$ ipython --no-banner

In [1]: import numpy as np

In [2]: from numpy import linalg as LA

In [3]: np.set_printoptions(suppress=True, linewidth=200)

In [4]: rnd = lambda a: np.round(a, 2) + 0

In [5]: rng = np.random.default_rng(97)

In [6]: ang = rng.uniform(0, 2 * np.pi, 30)

In [7]: q, _ = LA.qr(np.array([[0.4, -1.2],
   ...:     [0.7, 1.5],
   ...:     [-0.1, -1.9],
   ...:     [0.7, 0.5],
   ...:     [1.1, -0.3],
   ...:     [1.4, 0.1],
   ...:     [0.9, 0.4],
   ...:     [-0.7, -1.0],
   ...:     [-2.1, 0.8],
   ...:     [-1.6, -1.1],
   ...:     [-0.1, -1.0],
   ...:     [-0.1, -0.8],
   ...:     [1.2, 0.2]]))

In [8]: A = 10 * np.c_[np.cos(ang), np.sin(ang)] @ q.T

In [9]: rnd(A)
Out[9]: 
array([[-2.79,  4.4 , -4.97,  1.83,  0.07,  1.33,  1.72, -3.11,  0.45, -4.06, -2.65, -2.14,  1.44],
       [ 2.49,  0.05,  2.01,  1.25,  3.26,  3.58,  1.9 , -0.65, -6.5 , -2.91,  0.93,  0.69,  2.93],
       [ 0.61,  2.34, -0.93,  1.99,  2.74,  3.65,  2.47, -2.16, -5.15, -4.53, -0.61, -0.54,  3.17],
       [-1.55, -1.31, -0.47, -1.7 , -3.1 , -3.76, -2.28,  1.51,  6.01,  3.91, -0.12, -0.04, -3.18],
       [ 2.88, -4.41,  5.05, -1.78,  0.05, -1.21, -1.66,  3.09, -0.68,  3.96,  2.69,  2.17, -1.33],
       [-3.66,  4.03, -5.46,  1.13, -1.37, -0.35,  0.75, -2.58,  3.27, -2.46, -2.85, -2.27,  0.03],
       [-0.28, -2.66,  1.39, -2.05, -2.57, -3.56, -2.49,  2.35,  4.77,  4.67,  0.85,  0.73, -3.12],
       [ 0.1 , -2.99,  1.91, -2.11, -2.36, -3.43, -2.5 ,  2.55,  4.31,  4.79,  1.12,  0.94, -3.04],
       [ 3.61, -2.13,  4.26,  0.22,  2.88,  2.54,  0.85,  0.96, -6.04, -0.59,  2.15,  1.68,  1.91],
       [-2.99,  4.4 , -5.14,  1.73, -0.19,  1.05,  1.57, -3.06,  0.97, -3.83, -2.73, -2.2 ,  1.2 ],
       [-2.3 , -0.34, -1.67, -1.36, -3.25, -3.65, -2.  ,  0.85,  6.44,  3.16, -0.75, -0.55, -3.01],
       [ 2.7 , -4.39,  4.9 , -1.86, -0.18, -1.45, -1.78,  3.13, -0.23,  4.15,  2.62,  2.11, -1.53],
       [ 2.9 , -0.6 ,  2.74,  0.97,  3.24,  3.37,  1.63, -0.19, -6.55, -2.29,  1.33,  1.01,  2.7 ],
       [-3.67,  2.34, -4.44, -0.1 , -2.8 , -2.39, -0.72, -1.12,  5.89,  0.33, -2.25, -1.76, -1.77],
       [ 0.28, -3.14,  2.15, -2.13, -2.25, -3.35, -2.49,  2.63,  4.07,  4.83,  1.24,  1.04, -2.99],
       [-2.22, -0.45, -1.54, -1.41, -3.24, -3.67, -2.04,  0.93,  6.41,  3.25, -0.68, -0.49, -3.04],
       [-0.87, -2.07,  0.55, -1.92, -2.86, -3.71, -2.43,  2.  ,  5.42,  4.39,  0.41,  0.38, -3.2 ],
       [ 3.79, -3.71,  5.37, -0.83,  1.81,  0.92, -0.37,  2.27, -4.11,  1.78,  2.79,  2.21,  0.46],
       [-2.29,  4.31, -4.51,  2.  ,  0.63,  1.91,  2.01, -3.15, -0.67, -4.46, -2.43, -1.97,  1.9 ],
       [ 3.35, -1.47,  3.64,  0.56,  3.1 ,  2.96,  1.22,  0.45, -6.37, -1.37,  1.81,  1.4 ,  2.3 ],
       [ 0.62, -3.4 ,  2.59, -2.16, -2.03, -3.19, -2.47,  2.78,  3.6 ,  4.87,  1.46,  1.22, -2.88],
       [ 0.  ,  2.9 , -1.77,  2.1 ,  2.42,  3.47,  2.5 , -2.5 , -4.44, -4.76, -1.05, -0.89,  3.07],
       [ 1.4 , -3.91,  3.54, -2.15, -1.45, -2.7 , -2.33,  3.03,  2.37,  4.83,  1.95,  1.6 , -2.51],
       [ 0.01, -2.91,  1.79, -2.1 , -2.42, -3.47, -2.5 ,  2.5 ,  4.43,  4.76,  1.05,  0.89, -3.06],
       [ 1.3 , -3.86,  3.43, -2.15, -1.53, -2.77, -2.35,  3.  ,  2.53,  4.85,  1.89,  1.55, -2.57],
       [-3.21,  4.36, -5.3 ,  1.59, -0.52,  0.68,  1.37, -2.97,  1.62, -3.51, -2.8 , -2.25,  0.9 ],
       [-2.79,  0.42, -2.54, -1.06, -3.26, -3.43, -1.71,  0.32,  6.55,  2.48, -1.22, -0.92, -2.78],
       [ 2.94, -0.67,  2.82,  0.94,  3.23,  3.34,  1.6 , -0.13, -6.54, -2.22,  1.37,  1.04,  2.68],
       [ 3.48, -1.8 ,  3.95,  0.4 ,  3.  ,  2.76,  1.04,  0.7 , -6.23, -1.  ,  1.98,  1.54,  2.12],
       [ 3.62, -4.09,  5.46, -1.19,  1.27,  0.22, -0.83,  2.64, -3.07,  2.6 ,  2.86,  2.28, -0.14]])

In [10]: D = LA.norm(A[:, None] - A[None], axis=-1)

In [11]: D.shape
Out[11]: (30, 30)

In [12]: np.flatnonzero(D[17] < D.mean() / 2)
Out[12]: array([ 4,  8, 17, 28, 29])

In [13]: LA.matrix_rank(D ** 2)
Out[13]: np.int64(3)

In [14]: rnd(D[:5, :5])
Out[14]: 
array([[ 0.  , 13.78,  9.35, 16.33, 20.  ],
       [13.78,  0.  ,  5.41, 19.79, 14.25],
       [ 9.35,  5.41,  0.  , 19.83, 17.51],
       [16.33, 19.79, 19.83,  0.  , 11.83],
       [20.  , 14.25, 17.51, 11.83,  0.  ]])

In [15]: rnd(LA.norm(A, axis=1))
Out[15]: array([10., 10., 10., 10., 10., 10., 10., 10., 10., 10., 10., 10., 10., 10., 10., 10., 10., 10., 10., 10., 10., 10., 10., 10., 10., 10., 10., 10., 10., 10.])

In [16]: D.mean(axis=1).argmax()
Out[16]: np.int64(21)

In [17]: lab = A[:, 8] > np.median(A[:, 8])

In [18]: r0 = A[lab].mean(axis=0) - A[~lab].mean(axis=0)

In [19]: lab.astype(int)
Out[19]: array([0, 0, 0, 1, 0, 1, 1, 1, 0, 0, 1, 0, 0, 1, 1, 1, 1, 0, 0, 0, 1, 0, 1, 1, 1, 1, 1, 0, 0, 0])

In [20]: (((A - A.mean(axis=0)) @ r0 > 0) == lab).mean()
Out[20]: np.float64(0.9)

In [21]: np.argsort(-np.abs(r0).round(6), kind="stable")
Out[21]: array([ 8,  5,  9,  4, 12,  0,  6,  3,  2,  7, 10,  1, 11])
